$ python3 -q
>>> import numpy as np
>>> np.set_printoptions(precision=3, suppress=True, linewidth=140, sign=" ")
>>> def rnd(a):
...     return np.round(a, 3) + 0
... 
>>> E = np.loadtxt("arr.csv", delimiter=",")
>>> E
array([[ 0.19, -0.05, -0.06],
       [-1.33,  0.35,  0.42],
       [ 0.57, -0.15, -0.18],
       [-4.56,  1.2 ,  1.44]])
>>> [round(float(x), 3) for x in np.linalg.svd(E, compute_uv=False)[:3]]
[5.177, 0.0, 0.0]
>>> rnd(np.linalg.norm(E, 2) / np.linalg.norm(E))
np.float64(1.0)
>>> print(np.linalg.matrix_rank(E, rtol=0.1))
1
>>> np.argsort(-np.linalg.norm(E, axis=0).round(6), kind="stable")[:3]
array([ 0,  2,  1])
>>> np.linalg.lstsq(E[:-1].T, E[-1])[2]
np.int32(1)
>>> np.abs(np.diag(np.linalg.qr(E)[1])) > 1e-9
array([ True, False, False])
>>> rnd(np.trace(np.linalg.pinv(E) @ E))
np.float64(1.0)
>>> rnd(E @ np.linalg.pinv(E) @ E)
array([[ 0.19, -0.05, -0.06],
       [-1.33,  0.35,  0.42],
       [ 0.57, -0.15, -0.18],
       [-4.56,  1.2 ,  1.44]])
>>> U, sig, vt = np.linalg.svd(E)
>>> vecs = vt[:(sig > 1e-8).sum()]
>>> rng = np.random.default_rng(1066)
>>> x0 = E[0] + -1 * E[3] + rng.integers(2) * np.eye(3)[1]
>>> x0
array([ 4.75, -0.25, -1.5 ])
>>> rnd(np.diag(vecs.T @ vecs))
array([ 0.855,  0.059,  0.085])
>>> np.linalg.matrix_rank(np.vstack([E, x0]))
np.int64(2)
>>> rnd(np.linalg.norm(x0 - vecs.T @ vecs @ x0))
np.float64(0.97)
>>> np.allclose(vecs.T @ vecs @ x0, x0)
False
>>> C = np.array([[3, -2, -2], [-1, 2, -3]])
>>> A = rng.normal(size=(23, 2)) @ C + np.array([0, 0, 2])
>>> rnd(A)
array([[ 0.493,  0.333, -0.149],
       [ 3.344, -1.584, -2.004],
       [-5.244,  2.339,  8.68 ],
       [-1.969,  2.741, -0.615],
       [ 3.667, -1.313, -3.555],
       [-4.168,  2.042,  6.806],
       [-0.733, -1.991,  9.307],
       [-1.889,  2.553, -0.296],
       [ 3.061, -3.701,  4.527],
       [-4.042,  4.675, -0.752],
       [-2.582,  1.185,  5.197],
       [-4.718,  5.625, -1.675],
       [ 4.965, -4.208,  1.158],
       [ 2.88 , -3.644,  4.822],
       [-2.59 ,  3.239, -0.432],
       [-4.096,  4.056,  1.086],
       [-2.255, -0.489,  8.983],
       [ 7.633, -7.03 ,  2.251],
       [ 0.756, -0.464,  1.387],
       [ 1.113, -2.081,  4.94 ],
       [-7.152,  5.232,  5.491],
       [-3.487,  4.481, -1.604],
       [ 1.448, -0.501, -0.242]])
>>> M2 = np.c_[A[:, :2] @ np.array([[3, 2], [3, 3]]), np.array([-2, 1, 2, -3, 0, -1, -1, 0, 1, 1, 1, 3, -2, 2, 1, 3, 3, 3, -1, 1, 0, 2, 2])]
>>> rnd(M2)
array([[ 2.479,  1.986, -2.   ],
       [ 5.28 ,  1.936,  1.   ],
       [-8.717, -3.473,  2.   ],
       [ 2.316,  4.285, -3.   ],
       [ 7.06 ,  3.393,  0.   ],
       [-6.38 , -2.212, -1.   ],
       [-8.171, -7.439, -1.   ],
       [ 1.99 ,  3.879,  0.   ],
       [-1.922, -4.983,  1.   ],
       [ 1.9  ,  5.942,  1.   ],
       [-4.192, -1.61 ,  1.   ],
       [ 2.722,  7.44 ,  3.   ],
       [ 2.272, -2.693, -2.   ],
       [-2.294, -5.173,  2.   ],
       [ 1.947,  4.536,  1.   ],
       [-0.12 ,  3.976,  3.   ],
       [-8.232, -5.978,  3.   ],
       [ 1.808, -5.825,  3.   ],
       [ 0.875,  0.119, -1.   ],
       [-2.904, -4.017,  1.   ],
       [-5.759,  1.393,  0.   ],
       [ 2.981,  6.468,  2.   ],
       [ 2.841,  1.393,  2.   ]])
>>> rnd(np.linalg.norm(M2 - A @ np.linalg.lstsq(A, M2)[0], axis=0))
array([ 0.   ,  0.   ,  8.136])
>>> print(rnd(np.linalg.norm(np.linalg.qr(A)[0].T @ M2, axis=0) ** 2 / ((M2 ** 2).sum(axis=0) + 1e-12)))
[ 1.     1.     0.151]
>>> G = np.cov(M2, rowvar=False)
>>> rnd(G)
array([[20.32 , 13.242, -0.728],
       [13.242, 20.201, -0.235],
       [-0.728, -0.235,  3.04 ]])
>>> rnd(M2.std(axis=0))
array([ 4.409,  4.396,  1.705])
>>> ang = np.sort(rng.uniform(-2, 2, 24))
>>> m1 = np.c_[ang, ang ** 2, ang ** 3] @ np.array([[-2, 1, -1, 1, -2, -1], [2, -2, -2, -1, -2, 2], [2, -1, 0, 0, 1, 0]])
>>> print(rnd(m1))
[[ -3.936  -2.014  -5.968  -5.977 -11.917   9.959]
 [ -2.292  -2.334  -5.094  -5.345  -9.72    8.825]
 [ -0.873  -2.542  -4.232  -4.705  -7.647   7.683]
 [  0.568  -2.63   -3.161  -3.879  -5.224   6.225]
 [  1.331  -2.557  -2.407  -3.267  -3.633   5.158]
 [  1.51   -2.51   -2.185  -3.079  -3.184   4.834]
 [  1.873  -2.308  -1.571  -2.542  -2.006   3.913]
 [  1.95   -2.205  -1.351  -2.339  -1.607   3.569]
 [  2.     -1.98   -0.97   -1.97   -0.95    2.95 ]
 [  1.98   -1.852  -0.795  -1.79   -0.667   2.652]
 [  0.817  -0.52    0.111  -0.446   0.408   0.557]
 [  0.148  -0.079   0.06   -0.074   0.129   0.079]
 [ -0.309   0.112  -0.29    0.163  -0.487  -0.121]
 [ -0.339   0.111  -0.36    0.184  -0.588  -0.125]
 [ -0.279  -0.09   -0.939   0.25   -1.308  -0.02 ]
 [  0.15   -0.52   -1.558   0.222  -1.928   0.223]
 [  1.861  -1.895  -2.912   0.017  -2.947   0.947]
 [  2.342  -2.255  -3.209  -0.043  -3.121   1.127]
 [  4.97   -4.135  -4.585  -0.366  -3.75    2.016]
 [  5.446  -4.466  -4.805  -0.423  -3.825   2.165]
 [  6.037  -4.873  -5.071  -0.493  -3.907   2.348]
 [  7.023  -5.546  -5.496  -0.608  -4.02    2.643]
 [  7.466  -5.847  -5.681  -0.66   -4.062   2.774]
 [ 10.798  -8.069  -6.974  -1.036  -4.245   3.706]]
>>> # rank 3
>>> U, sig, vt = np.linalg.svd(m1)
>>> vecs = vt[:(sig > 1e-8).sum()]
>>> x0 = m1[0] + 3 * m1[15] + rng.integers(2) * np.eye(6)[0]
>>> rnd(x0)
array([ -3.485,  -3.575, -10.641,  -5.311, -17.701,  10.628])
>>> np.linalg.matrix_rank(np.vstack([m1, x0]))
np.int64(3)
>>> print(rnd(np.linalg.norm(x0 - vecs.T @ vecs @ x0)))
0.0
